$ ipython --no-banner

In [1]: import numpy as np

In [2]: from numpy import linalg as LA

In [3]: np.set_printoptions(precision=2, suppress=True, linewidth=200)

In [4]: rnd = lambda a: np.round(a, 2) + 0

In [5]: F = np.array([[2, 2, 2],
   ...:     [0, 0, 0],
   ...:     [0, 0, 2],
   ...:     [0, 0, 0],
   ...:     [2, 2, 2],
   ...:     [0, 0, 0],
   ...:     [0, 0, 0],
   ...:     [2, 2, 2],
   ...:     [0, 0, 2],
   ...:     [0, 0, 0],
   ...:     [0, 0, 0],
   ...:     [0, 2, 3],
   ...:     [0, 0, 0],
   ...:     [0, 0, 2],
   ...:     [2, 4, 3],
   ...:     [2, 4, 3],
   ...:     [2, 4, 5],
   ...:     [0, 2, 1]])

In [6]: idx = F[:, 2] > np.median(F[:, 2])

In [7]: u = F[idx].mean(axis=0) - F[~idx].mean(axis=0)

In [8]: ((F - F.mean(axis=0)) @ u > 0).astype(int)
Out[8]: array([1, 0, 0, 0, 1, 0, 0, 1, 0, 0, 0, 1, 0, 0, 1, 1, 1, 1])

In [9]: rnd((((F - F.mean(axis=0)) @ u > 0) == idx).mean())
Out[9]: np.float64(0.78)

In [10]: idx.astype(int)
Out[10]: array([0, 0, 0, 0, 0, 0, 0, 0, 0, 0, 0, 1, 0, 0, 1, 1, 1, 0])

In [11]: rnd(u)
Out[11]: array([1.07, 2.93, 2.57])

In [12]: arr = np.loadtxt("data.csv", delimiter=",")

In [13]: arr
Out[13]: 
array([[ 5.1 ,  0.6 ,  3.93, -1.69],
       [ 5.88, -0.41,  2.11, -4.04],
       [ 4.73, -0.36,  2.76, -1.82],
       [ 4.83,  0.21,  5.63, -3.83],
       [ 3.27, -0.04,  3.53, -2.87],
       [-2.71, -0.04, -3.99,  1.04],
       [-1.7 , -1.26, -3.71,  0.35],
       [ 4.17, -1.04,  3.69, -4.04],
       [-3.33, -0.35, -4.11,  1.68],
       [-3.38, -0.81, -3.72,  0.51],
       [ 2.13,  2.08,  0.98, -0.72],
       [ 1.83,  0.73,  2.28,  1.57],
       [ 1.4 ,  0.52,  0.87, -0.44],
       [-1.46, -0.07, -5.2 ,  2.69],
       [ 4.15,  0.22,  2.01, -2.31],
       [-2.88, -2.19, -3.26, -0.93],
       [ 3.64,  0.92,  3.71, -2.65],
       [ 1.95,  0.86,  1.9 ,  1.28],
       [ 0.17, -0.41,  2.14,  0.63],
       [ 4.27,  1.  ,  2.17, -3.08],
       [-4.14, -1.09, -4.3 ,  1.88],
       [ 2.01, -0.68,  2.99,  0.11],
       [ 3.34,  1.63,  3.68, -1.47],
       [-3.34, -3.36, -5.74,  0.86],
       [ 4.27,  2.27,  3.07, -1.31],
       [ 4.15,  0.93,  3.33, -2.31],
       [ 4.44,  0.4 ,  2.67, -1.83]])

In [14]: basis = arr[[13, 5]].astype(float)

In [15]: for _ in range(5):
    ...:     idx = LA.norm(arr[:, None] - basis, axis=-1).argmin(axis=1)
    ...:     basis = np.array([arr[idx == j].mean(axis=0) for j in range(2)])
    ...: 

In [16]: idx
Out[16]: array([1, 1, 1, 1, 1, 0, 0, 1, 0, 0, 1, 1, 1, 0, 1, 0, 1, 1, 1, 1, 0, 1, 1, 0, 1, 1, 1])

In [17]: rnd(basis)
Out[17]: 
array([[-2.87, -1.15, -4.25,  1.01],
       [ 3.46,  0.5 ,  2.81, -1.62]])

In [18]: np.abs(basis[1] - basis[0]).argmax()
Out[18]: np.int64(2)

In [19]: np.bincount(idx)
Out[19]: array([ 8, 19])

In [20]: d = LA.norm(arr[:, None] - arr[None], axis=-1)

In [21]: d.mean(axis=1).argmax()
Out[21]: np.int64(23)

In [22]: (d + 1e9 * np.eye(27)).round(6).argmin(axis=1)
Out[22]: array([25, 19, 26,  7, 16,  8,  9,  4,  5,  5, 12, 17, 10,  5, 26,  6, 25, 11, 21, 14,  8, 18, 24, 20, 22, 16,  2])

In [23]: d[12].round(6).argsort(kind="stable")[:4]
Out[23]: array([12, 10, 17, 18])

In [24]: d.shape
Out[24]: (27, 27)

In [25]: x = np.array([0, 2, 2, 1])

In [26]: rhs = arr @ x

In [27]: rnd(LA.solve(arr.T @ arr, arr.T @ rhs))
Out[27]: array([0., 2., 2., 1.])

In [28]: try:
    ...:     LA.solve(arr, rhs)
    ...: except LA.LinAlgError as e:
    ...:     print("failed:", e)
    ...: 
failed: Last 2 dimensions of the array must be square

In [29]: rnd(LA.lstsq(arr, rhs)[0])
Out[29]: array([0., 2., 2., 1.])

In [30]: rng = np.random.default_rng(87871)

In [31]: rhs = rhs + 0.1 * rng.normal(size=27)

In [32]: rnd(rhs)
Out[32]: 
array([  7.4 ,  -0.5 ,   3.01,   7.94,   4.23,  -7.04,  -9.5 ,   1.07,  -7.22,  -8.42,   5.5 ,   7.56,   2.41,  -7.86,   2.11, -11.85,   6.82,   6.92,   4.2 ,   3.25,  -8.95,   4.55,   9.22, -17.25,
         9.44,   6.25,   4.29])

In [33]: coef, *_ = LA.lstsq(arr, rhs)

In [34]: rnd(arr.T @ (rhs - arr @ coef))
Out[34]: array([0., 0., 0., 0.])

In [35]: rnd(coef)
Out[35]: array([0.01, 2.02, 1.99, 0.98])

In [36]: rnd(LA.norm(rhs - arr @ coef))
Out[36]: np.float64(0.47)

In [37]: [round(float(LA.norm(LA.solve(arr.T @ arr + lam * np.eye(4), arr.T @ rhs))), 2) for lam in (0, 1, 10, 100)]
Out[37]: [3.0, 2.95, 2.58, 1.44]

In [38]: idx = arr[:, 3] > np.median(arr[:, 3])

In [39]: u = arr[idx].mean(axis=0) - arr[~idx].mean(axis=0)

In [40]: ((arr - arr.mean(axis=0)) @ u > 0).astype(int)
Out[40]: array([0, 0, 0, 0, 0, 1, 1, 0, 1, 1, 0, 0, 1, 1, 0, 1, 0, 0, 1, 0, 1, 0, 0, 1, 0, 0, 0])

In [41]: rnd((((arr - arr.mean(axis=0)) @ u > 0) == idx).mean())
Out[41]: np.float64(0.81)

In [42]: rnd(u)
Out[42]: array([-4.62, -0.59, -4.3 ,  3.32])

In [43]: P = F @ LA.solve(F.T @ F, F.T)

In [44]: rnd(np.diag(P))
Out[44]: array([0.24, 0.  , 0.24, 0.  , 0.24, 0.  , 0.  , 0.24, 0.24, 0.  , 0.  , 0.36, 0.  , 0.24, 0.27, 0.27, 0.33, 0.33])

In [45]: LA.matrix_rank(np.eye(18) - P)
Out[45]: np.int64(15)

In [46]: np.allclose(P @ P, P)
Out[46]: True

In [47]: K = np.load("arr.npy")

In [48]: K
Out[48]: 
array([[0, 0, 0],
       [0, 0, 1],
       [0, 1, 0]])

In [49]: np.flatnonzero(LA.matrix_power((K != 0) + (K.T != 0) + np.eye(3), 3)[2])
Out[49]: array([1, 2])

In [50]: rnd(np.sort(LA.eigvals(K).real))
Out[50]: array([-1.,  0.,  1.])

In [51]: (K + K.T) / 2
Out[51]: 
array([[0., 0., 0.],
       [0., 0., 1.],
       [0., 1., 0.]])

In [52]: (K - K.T) / 2
Out[52]: 
array([[0., 0., 0.],
       [0., 0., 0.],
       [0., 0., 0.]])

In [53]: rnd(np.sort(np.abs(LA.eigvals(K))))
Out[53]: array([0., 1., 1.])

In [54]: rnd(np.abs(LA.eigvals(K)).max())
Out[54]: np.float64(1.0)

In [55]: rnd(LA.det(K[::-1]))
Out[55]: np.float64(0.0)

In [56]: np.poly(K)
Out[56]: array([ 1.,  0., -1.,  0.])

In [57]: rnd(LA.det(K.T))
Out[57]: np.float64(0.0)

In [58]: rnd(LA.eigvals(K).sum().real)
Out[58]: np.float64(0.0)

In [59]: np.einsum("ii->", K)
Out[59]: np.int64(0)
